>>> import numpy as np
>>> np.set_printoptions(precision=1, suppress=True, linewidth=140)
>>> E = np.load("data.npy")
>>> E
array([[ 8., 15., 15.,  6.],
       [15., 24., 25., 10.],
       [15., 25., 24., 10.],
       [ 6., 10., 10.,  3.]])
>>> w, V = np.linalg.eig(E)
>>> np.sort(np.linalg.eigvals(E.T))
array([-1., -1., -1., 62.])
>>> round(float(np.prod(w)), 1)
-62.0
>>> np.round(E @ V[:, 0] - w[0] * V[:, 0], 1) + 0
array([0., 0., 0., 0.])
>>> U, sig = np.linalg.svd(E)
Traceback (most recent call last):
  File "<python-input-8>", line 1, in <module>
    U, sig = np.linalg.svd(E)
    ^^^^^^
ValueError: too many values to unpack (expected 2)
>>> U, sig, Vt = np.linalg.svd(E, full_matrices=False)
>>> sig
array([62.,  1.,  1.,  1.])
>>> (sig > 1e-8).sum()
np.int64(4)
>>> np.abs(U[:, 0]).round(6).argmax()
np.int64(1)
>>> np.round(U.T @ E @ Vt.T, 1) + 0
array([[62.,  0.,  0.,  0.],
       [ 0.,  1.,  0.,  0.],
       [ 0.,  0.,  1.,  0.],
       [ 0.,  0.,  0.,  1.]])
>>> np.round(Vt @ Vt.T, 1) + 0
array([[1., 0., 0., 0.],
       [0., 1., 0., 0.],
       [0., 0., 1., 0.],
       [0., 0., 0., 1.]])
>>> U, sig, Vt = np.linalg.svd(E)
>>> np.argmax(sig[:-1] / (sig[1:] + 1e-6)) + 1
np.int64(1)
>>> Y = U[:, :1] @ np.diag(sig[:1]) @ Vt[:1]
>>> Y
array([[ 8.9, 14.8, 14.8,  5.9],
       [14.8, 24.6, 24.6,  9.8],
       [14.8, 24.6, 24.6,  9.8],
       [ 5.9,  9.8,  9.8,  3.9]])
>>> np.linalg.matrix_rank(Y)
np.int64(1)
>>> M = np.loadtxt("sample13.csv", delimiter=",")
>>> M
array([[ 0.,  0.,  0.],
       [ 0.,  1., -1.],
       [ 0.,  1.,  0.]])
>>> P = np.triu(np.array([[-2, 0, 1, 1], [2, -1, 2, 0], [1, 2, 0, 0], [2, 0, -1, 1]]), 1) + np.eye(4)
>>> Y = P @ E @ np.linalg.inv(P)
>>> np.poly(Y)
array([   1.,  -59., -183., -185.,  -62.])
>>> feats = np.load("m.npy")
>>> feats
array([[ 3. ,  0.9, -0.1],
       [ 3. , -0.2, -1.2],
       [ 3. ,  1.4,  0.4],
       [ 3. ,  2.1,  1.1],
       [ 3. ,  1.2,  0.2],
       [ 3. ,  0.8, -0.2],
       [ 3. ,  1.1,  0.1],
       [ 3. ,  3.2,  2.2],
       [ 3. ,  4.3,  3.3],
       [ 3. , -1.7, -2.7],
       [ 3. ,  0.5, -0.5],
       [ 3. ,  1.8,  0.8],
       [ 3. ,  0.5, -0.5],
       [ 3. ,  2.5,  1.5],
       [ 3. ,  3.7,  2.7],
       [ 3. ,  3.8,  2.8],
       [ 3. ,  1.2,  0.2],
       [ 3. ,  5.6,  4.6],
       [ 3. , -1.4, -2.4],
       [ 3. ,  1.8,  0.8],
       [ 3. ,  3.1,  2.1],
       [ 3. ,  4.8,  3.8],
       [ 3. ,  3.1,  2.1],
       [ 3. , -1.9, -2.9],
       [ 3. , -0.3, -1.3],
       [ 3. ,  0. , -1. ]])
>>> np.round(np.trace(np.linalg.pinv(feats) @ feats), 1)
np.float64(2.0)
>>> try:
...     np.linalg.inv(feats)
... except np.linalg.LinAlgError as e:
...     print(e)
... 
Last 2 dimensions of the array must be square
>>> np.allclose(feats[:-1].T @ np.linalg.lstsq(feats[:-1].T, feats[-1])[0], feats[-1])
True
>>> U, sig, Vt = np.linalg.svd(feats)
>>> sig.round(1) + 0
array([19.5, 11.2,  0. ])
>>> np.argmax(sig[:-1] / (sig[1:] + 1e-6)) + 1
np.int64(2)
>>> Y = U[:, :2] @ np.diag(sig[:2]) @ Vt[:2]
>>> round(float(np.linalg.norm(feats - Y, 2)), 1), np.round(sig[2], 1)
(0.0, np.float64(0.0))
>>> np.linalg.matrix_rank(feats, rtol=0.05)
np.int64(2)
>>> np.linalg.matrix_rank(Y)
np.int64(2)
>>> mat = np.load("layer4.npy")
>>> mat
array([[-1.3,  0.9,  4.7],
       [-4.6, -1.6, -1. ],
       [ 1.3, -4.6,  1.3]])
>>> q, V = np.linalg.qr(mat[:, :2])[0], np.linalg.qr(mat[:, 2:])[0]
>>> sig = np.linalg.svd(q.T @ V, compute_uv=False)
>>> np.degrees(np.arccos(sig.clip(0, 1)))
array([90.])
>>> (sig > 0.9).sum()
np.int64(0)
>>> round(float(np.linalg.norm(q @ q.T - V @ V.T, 2)), 1)
1.0
>>> f = np.array([2, 2])
>>> np.cross(mat[0, :3], mat[1, :3])
array([  6.7, -23.2,   6.6])
>>> np.array([np.convolve(row, f, "same") for row in mat])
array([[ -2.7,  -0.8,  11.3],
       [ -9.2, -12.5,  -5.2],
       [  2.7,  -6.6,  -6.6]])
>>> np.polyval(f, mat[0])
array([-0.7,  3.9, 11.4])
>>> rng = np.random.default_rng(484669)
>>> lab = rng.permutation(3)
>>> Y = mat[:, lab] * rng.choice([-1, 1], 3)
>>> Y
array([[-0.9, -4.7,  1.3],
       [ 1.6,  1. ,  4.6],
       [ 4.6, -1.3, -1.3]])
>>> U, _, Vt = np.linalg.svd(mat.T @ Y)
>>> np.round(np.linalg.lstsq(mat, Y)[0], 1) + 0
array([[ 0.,  0., -1.],
       [-1.,  0.,  0.],
       [ 0., -1.,  0.]])
>>> lab
array([1, 2, 0])
>>> lab = rng.permutation(3)
>>> lab
array([0, 1, 2])
>>> Y = mat[lab][:, lab]
>>> np.sort(np.abs(np.linalg.eigvals(Y)))
array([5., 5., 5.])
>>> Y
array([[-1.3,  0.9,  4.7],
       [-4.6, -1.6, -1. ],
       [ 1.3, -4.6,  1.3]])
>>> A = np.array([[-0.3, -1.3, -2.0],
...     [-0.7, -1.0, -2.0],
...     [-1.0, -4.3, -2.0],
...     [0.0, -2.4, -2.0],
...     [-1.8, -1.0, -2.0],
...     [1.2, -1.6, -2.0],
...     [-0.3, -1.5, -2.0],
...     [0.8, 1.4, -2.0],
...     [-1.0, -1.1, -2.0],
...     [-0.5, -2.6, -2.0]])
>>> q, V = np.linalg.qr(A[:, :1])[0], np.linalg.qr(A[:, 1:])[0]
>>> sig = np.linalg.svd(q.T @ V, compute_uv=False)
>>> round(float(np.linalg.norm(q @ q.T - V @ V.T, 2)), 1)
1.0
>>> U, sig, Vt = np.linalg.svd(A, full_matrices=False)
>>> np.round(Vt @ Vt.T, 1) + 0
array([[1., 0., 0.],
       [0., 1., 0.],
       [0., 0., 1.]])
>>> round(float(np.sqrt((sig ** 2).sum())), 1), np.round(np.linalg.norm(A), 1)
(9.5, np.float64(9.5))
>>> np.abs(Vt[0])
array([0.2, 0.7, 0.7])
>>> U.shape, sig.shape, Vt.shape
((10, 3), (3,), (3, 3))
>>> blk = np.stack([A, 5 * A, A[::-1]])
>>> np.linalg.matrix_rank(blk.reshape(3, -1))
np.int64(2)
>>> np.linalg.norm(blk, axis=(1, 2))
array([ 9.5, 47.7,  9.5])
>>> P = A @ np.linalg.solve(A.T @ A, A.T)
>>> np.round(np.trace(P), 1)
np.float64(3.0)
>>> np.diag(P)
array([0.1, 0.1, 0.5, 0.2, 0.5, 0.5, 0.1, 0.6, 0.2, 0.2])
>>> P @ A[:, 1]
array([-1.3, -1. , -4.3, -2.4, -1. , -1.6, -1.5,  1.4, -1.1, -2.6])
>>> np.linalg.matrix_rank(np.eye(10) - P)
np.int64(7)
>>> X = np.array([[-2, 3, 2], [-2, -3, -2], [1, 2, 2], [-8, -6, -4]])
>>> q = X.astype(float).copy()
>>> for j in range(3):
...     q[:, j] -= q[:, :j] @ (q[:, :j].T @ q[:, j])
...     q[:, j] /= np.linalg.norm(q[:, j])
... 
>>> np.round(q.T @ X, 1) + 0
array([[8.5, 5.9, 4. ],
       [0. , 4.9, 3.4],
       [0. , 0. , 0.6]])
>>> q
array([[-0.2,  0.9, -0.2],
       [-0.2, -0.3,  0.1],
       [ 0.1,  0.3,  1. ],
       [-0.9, -0.1,  0.1]])
>>> x0 = np.array([-5, 2, -8])
>>> q @ np.ones(3)
array([ 0.4, -0.4,  1.3, -0.9])
>>> q @ (2 * x0)
array([  9.5,  -1. , -15.4,   6.6])
>>> q @ x0
array([ 4.8, -0.5, -7.7,  3.3])
>>> Y = X / np.sqrt((X ** 2).mean(axis=1, keepdims=True))
>>> np.linalg.matrix_rank(Y) == np.linalg.matrix_rank(X)
np.True_
>>> Y[3]
array([-1.3, -1. , -0.6])
>>> Y = np.c_[X[:, :2] @ np.array([[0, -2], [-2, 0]]), np.array([0, 2, 2, 2])]
>>> Y
array([[-6,  4,  0],
       [ 6,  4,  2],
       [-4, -2,  2],
       [12, 16,  2]])
>>> np.round(np.linalg.norm(Y - X @ np.linalg.lstsq(X, Y)[0], axis=0), 1) + 0
array([0. , 0. , 1.2])
>>> np.linalg.matrix_rank(Y)
np.int64(3)
>>> np.round(np.linalg.lstsq(X, Y[:, 0])[0], 1) + 0
array([ 0., -2.,  0.])
>>> W0 = np.loadtxt("out0.csv", delimiter=",")
>>> W0
array([[-0.3,  0.9, -0.3],
       [-0.9, -0.4, -0.2],
       [-0.3,  0.2,  0.9]])
>>> np.allclose(W0, W0.T)
False
>>> np.round((W0 - W0.T) / 2, 1) + 0
array([[ 0. ,  0.9,  0. ],
       [-0.9,  0. , -0.2],
       [ 0. ,  0.2,  0. ]])
>>> np.sort(np.abs(np.linalg.eigvals(W0)))
array([1., 1., 1.])
>>> round(np.abs(np.linalg.eigvals(W0)).max(), 1)
np.float64(1.0)
>>> round(float(np.trace(W0)), 1)
0.3
>>> np.allclose(W0 @ W0.T, W0.T @ W0)
True
>>> Y = np.array([[4, 3, 0], [3, 2, 5], [1, 1, 1]])
>>> np.einsum("ij->j", W0)
array([-1.5,  0.8,  0.4])
>>> W0 @ Y
array([[ 1.3,  0.7,  4.3],
       [-4.9, -3.7, -2. ],
       [ 0.4,  0.5,  2. ]])
>>> np.vstack([W0, Y.T]).shape
(6, 3)
>>> np.einsum("ik,kj->ji", W0, Y)
array([[ 1.3, -4.9,  0.4],
       [ 0.7, -3.7,  0.5],
       [ 4.3, -2. ,  2. ]])
>>> P = np.triu(np.array([[3, 1, 0], [2, 4, 4], [4, 1, 4]]), 1) + np.eye(3)
>>> Y = P @ W0 @ np.linalg.inv(P)
>>> np.round(np.trace(Y), 1), round(float(np.trace(W0)), 1)
(np.float64(0.3), 0.3)
>>> x0 = np.array([5, 4, 5])
>>> [p for p in range(1, 25) if np.allclose(np.linalg.matrix_power(W0, p), np.eye(3))]
[]
>>> np.linalg.inv(W0)
array([[-0.3, -0.9, -0.3],
       [ 0.9, -0.4,  0.2],
       [-0.3, -0.2,  0.9]])
>>> round(np.linalg.norm(x0), 1), np.round(np.linalg.norm(W0 @ x0), 1)
(np.float64(8.1), np.float64(8.1))
>>> arr = np.array([[3, 0, 4],
...     [4, 1, 7],
...     [7, 5, 12],
...     [12, 5, 14],
...     [17, 5, 15],
...     [21, 9, 20],
...     [22, 10, 20],
...     [23, 11, 24],
...     [25, 12, 29],
...     [27, 17, 31],
...     [27, 22, 32],
...     [32, 23, 36],
...     [33, 24, 36]])
>>> Y = np.c_[arr[:, :2] @ np.array([[-1, 1], [-1, -1]]), np.array([2, 2, 2, 2, 0, 1, 1, 1, 0, 2, 0, 1, 2])]
>>> Y
array([[ -3,   3,   2],
       [ -5,   3,   2],
       [-12,   2,   2],
       [-17,   7,   2],
       [-22,  12,   0],
       [-30,  12,   1],
       [-32,  12,   1],
       [-34,  12,   1],
       [-37,  13,   0],
       [-44,  10,   2],
       [-49,   5,   0],
       [-55,   9,   1],
       [-57,   9,   2]])
>>> np.round(np.linalg.norm(Y - arr @ np.linalg.lstsq(arr, Y)[0], axis=0), 1) + 0
array([0. , 0. , 3.4])
>>> np.round(np.linalg.lstsq(arr, Y[:, 0])[0], 1) + 0
array([-1., -1.,  0.])
>>> np.linalg.matrix_rank(Y)
np.int64(3)
